$ python -q
>>> import numpy as np
>>> import numpy.linalg as la
>>> np.set_printoptions(precision=2, suppress=True, linewidth=100)
>>> sig = 10 * 0.2 ** np.arange(3)
>>> q, _ = la.qr(np.array([[-0.8, 0.6, -0.9], [0.0, -1.1, 1.9], [-0.9, -0.4, -2.2]]))
>>> rng = np.random.default_rng(418)
>>> F = rng.normal(size=(23, 3)) * sig @ q
>>> F
array([[ 6.08, -1.37,  6.53],
       [-4.22,  3.18, -3.73],
       [-8.34,  6.82, -7.78],
       [ 1.21, -2.12,  0.22],
       [ 1.16, -0.35,  2.72],
       [-9.25,  5.59, -9.07],
       [-3.8 ,  2.58, -4.97],
       [ 2.79,  1.7 ,  5.22],
       [ 5.28, -4.07,  4.24],
       [-0.47, -0.12, -1.8 ],
       [-0.47, -0.86, -0.88],
       [-7.01,  6.36, -5.3 ],
       [ 0.73, -3.38, -1.35],
       [ 9.8 , -5.44,  9.42],
       [-0.2 , -0.4 ,  0.37],
       [-2.  ,  0.92, -1.81],
       [-0.51,  1.96,  0.15],
       [ 3.25, -6.01,  1.31],
       [ 6.53, -6.38,  5.48],
       [ 3.07, -3.92,  2.51],
       [-4.89,  2.64, -6.4 ],
       [-2.45,  0.91, -2.93],
       [ 6.53, -5.65,  6.4 ]])
>>> cent = F[[5, 3]].astype(float)
>>> for _ in range(3):
...     labels = la.norm(F[:, None] - cent, axis=-1).argmin(axis=1)
...     cent = np.array([F[labels == j].mean(axis=0) for j in range(2)])
... 
>>> labels
array([1, 0, 0, 1, 1, 0, 0, 1, 1, 1, 1, 0, 1, 1, 1, 0, 1, 1, 1, 1, 0, 0, 1])
>>> print(cent[1] - cent[0])
[ 8.23 -6.05  7.95]
>>> np.abs(cent[1] - cent[0]).argmax()
np.int64(0)
>>> print(np.bincount(labels))
[ 8 15]
>>> x0 = np.array([0, 2, -1])
>>> y = F @ x0
>>> np.round(la.lstsq(F, y)[0], 2) + 0
array([ 0.,  2., -1.])
>>> print(np.round(la.solve(F.T @ F, F.T @ y), 2) + 0)
[ 0.  2. -1.]
>>> y = y + 0.02 * rng.normal(size=23)
>>> y
array([ -9.27,  10.1 ,  21.42,  -4.44,  -3.39,  20.27,  10.1 ,  -1.82, -12.37,   1.57,  -0.84,
        18.01,  -5.42, -20.31,  -1.19,   3.66,   3.79, -13.33, -18.23, -10.34,  11.71,   4.74,
       -17.69])
>>> beta, *_ = la.lstsq(F, y)
>>> round(la.norm(y - F @ beta), 2)
np.float64(0.06)
>>> Xs = F - F.mean(axis=0)
>>> vecs = la.svd(Xs)[2][:2]
>>> M2 = Xs - Xs @ vecs.T @ vecs
>>> (Xs @ vecs.T).std(axis=0)
array([7.6 , 1.91])
>>> print(np.round(la.norm(M2) / la.norm(Xs), 2))
0.05
>>> M2.std(axis=0)
array([0.3 , 0.13, 0.21])
>>> la.norm(M2, axis=1).round(6).argmax()
np.int64(4)
>>> A = np.load("m.npy")
>>> print(A)
[[0.24 0.06 0.19 0.15 0.19 0.24 0.15]
 [0.06 0.02 0.05 0.04 0.05 0.06 0.04]
 [0.19 0.05 0.16 0.12 0.16 0.19 0.12]
 [0.15 0.04 0.12 0.1  0.12 0.15 0.1 ]
 [0.19 0.05 0.16 0.12 0.16 0.19 0.12]
 [0.24 0.06 0.19 0.15 0.19 0.24 0.15]
 [0.15 0.04 0.12 0.1  0.12 0.15 0.1 ]]
>>> x0 = np.array([-1, 2, 0, 0, 3, -1, 1])
>>> np.eye(7) - A
array([[ 0.76, -0.06, -0.19, -0.15, -0.19, -0.24, -0.15],
       [-0.06,  0.98, -0.05, -0.04, -0.05, -0.06, -0.04],
       [-0.19, -0.05,  0.84, -0.12, -0.16, -0.19, -0.12],
       [-0.15, -0.04, -0.12,  0.9 , -0.12, -0.15, -0.1 ],
       [-0.19, -0.05, -0.16, -0.12,  0.84, -0.19, -0.12],
       [-0.24, -0.06, -0.19, -0.15, -0.19,  0.76, -0.15],
       [-0.15, -0.04, -0.12, -0.1 , -0.12, -0.15,  0.9 ]])
>>> la.eigvalsh(2 * A - np.eye(7))
array([-1., -1., -1., -1., -1., -1.,  1.])
